$ python -q
>>> import numpy as np
>>> from numpy import linalg as LA
>>> np.set_printoptions(suppress=True, linewidth=140)
>>> A = np.load("out5.npy")
>>> print(A.round(3))
[[-0.074 -0.668 -0.45  -0.149  0.249  0.431 -0.274]
 [-0.186 -0.216 -0.281  0.229 -0.606 -0.496 -0.417]
 [ 0.782 -0.164  0.032 -0.104  0.299 -0.449 -0.243]
 [ 0.186 -0.441  0.654 -0.204 -0.49   0.248  0.01 ]
 [ 0.335  0.52  -0.222 -0.212 -0.326  0.457 -0.456]
 [-0.447  0.121  0.38  -0.43   0.303 -0.183 -0.576]
 [-0.037 -0.006 -0.312 -0.802 -0.209 -0.249  0.39 ]]
>>> x = np.array([2, -1, -1, 1, -1, -1, 0])
>>> print(np.round(np.abs(LA.eigvals(A)), 3))
[1. 1. 1. 1. 1. 1. 1.]
>>> print(np.round(A.T @ (A @ x), 3) + 0)
[ 2. -1. -1.  1. -1. -1.  0.]
>>> print(np.round(LA.inv(A), 3))
[[-0.074 -0.186  0.782  0.186  0.335 -0.447 -0.037]
 [-0.668 -0.216 -0.164 -0.441  0.52   0.121 -0.006]
 [-0.45  -0.281  0.032  0.654 -0.222  0.38  -0.312]
 [-0.149  0.229 -0.104 -0.204 -0.212 -0.43  -0.802]
 [ 0.249 -0.606  0.299 -0.49  -0.326  0.303 -0.209]
 [ 0.431 -0.496 -0.449  0.248  0.457 -0.183 -0.249]
 [-0.274 -0.417 -0.243  0.01  -0.456 -0.576  0.39 ]]
>>> print(round(LA.norm(x), 3), round(float(LA.norm(A @ x)), 3))
3.0 3.0
>>> print(np.round(np.sort(np.abs(np.degrees(np.angle(LA.eigvals(A))))), 3))
[  0.     66.97   66.97  107.256 107.256 152.28  152.28 ]
>>> print([p for p in range(1, 25) if np.allclose(LA.matrix_power(A, p), np.eye(7))])
[]
>>> other = A / LA.norm(A, axis=1, keepdims=True)
>>> C2 = other @ other.T
>>> print(np.round(LA.norm(other, axis=1), 3))
[1. 1. 1. 1. 1. 1. 1.]
>>> print((np.abs(C2) > 0.9).astype(int))
[[1 0 0 0 0 0 0]
 [0 1 0 0 0 0 0]
 [0 0 1 0 0 0 0]
 [0 0 0 1 0 0 0]
 [0 0 0 0 1 0 0]
 [0 0 0 0 0 1 0]
 [0 0 0 0 0 0 1]]
>>> print(np.argwhere(np.triu(np.abs(C2) > 0.95, 1)))
[]
>>> print(np.degrees(np.arccos(np.clip(C2[1, 3], -1, 1))))
90.0
>>> print(np.round(LA.norm(A, axis=0), 3))
[1. 1. 1. 1. 1. 1. 1.]
>>> print(np.round(LA.norm(A, 2), 3))
1.0
>>> print(round(LA.norm(A[3], 1), 3), round(LA.norm(A[3], np.inf), 3))
2.233 0.654
>>> M = np.array([[16, 16], [16, 16]])
>>> other = A / np.sqrt((A ** 2).mean(axis=1, keepdims=True))
>>> print(other[0].round(3))
[-0.197 -1.769 -1.191 -0.394  0.658  1.141 -0.724]
>>> print(LA.matrix_rank(other) == LA.matrix_rank(A))
True
>>> print(np.round(LA.norm(other, axis=1), 3))
[2.646 2.646 2.646 2.646 2.646 2.646 2.646]
>>> print(np.round(LA.norm(M, axis=1), 3))
[22.627 22.627]
>>> print(M[0] @ M[1])
512
>>> print(round(LA.norm(M[0], 1), 3), round(float(LA.norm(M[0], np.inf)), 3))
32.0 16.0
>>> print(round(LA.norm(M, 2), 3))
32.0
>>> arr = np.load("dump.npy")
>>> print(arr)
[[3 3 3 0 1]
 [1 0 1 3 1]
 [1 3 2 0 2]
 [0 3 2 1 3]
 [0 0 1 1 0]
 [0 2 3 0 2]
 [3 2 3 3 3]]
>>> other = np.c_[arr[:, :4] @ np.array([[2, -3, -3, 3], [0, -3, 2, 0], [1, 1, -3, 0], [-3, 3, 1, 3]]), np.array([-1, -1, -1, -9, 2, 1, -7])]
>>> print(other)
[[  9 -15 -12   9  -1]
 [ -6   7  -3  12  -1]
 [  4 -10  -3   3  -1]
 [ -1  -4   1   3  -9]
 [ -2   4  -2   3   2]
 [  3  -3  -5   0   1]
 [  0  -3 -11  18  -7]]
>>> print(np.round(LA.lstsq(arr, other[:, 0])[0], 3) + 0)
[ 2.  0.  1. -3.  0.]
>>> print(LA.matrix_rank(other))
5
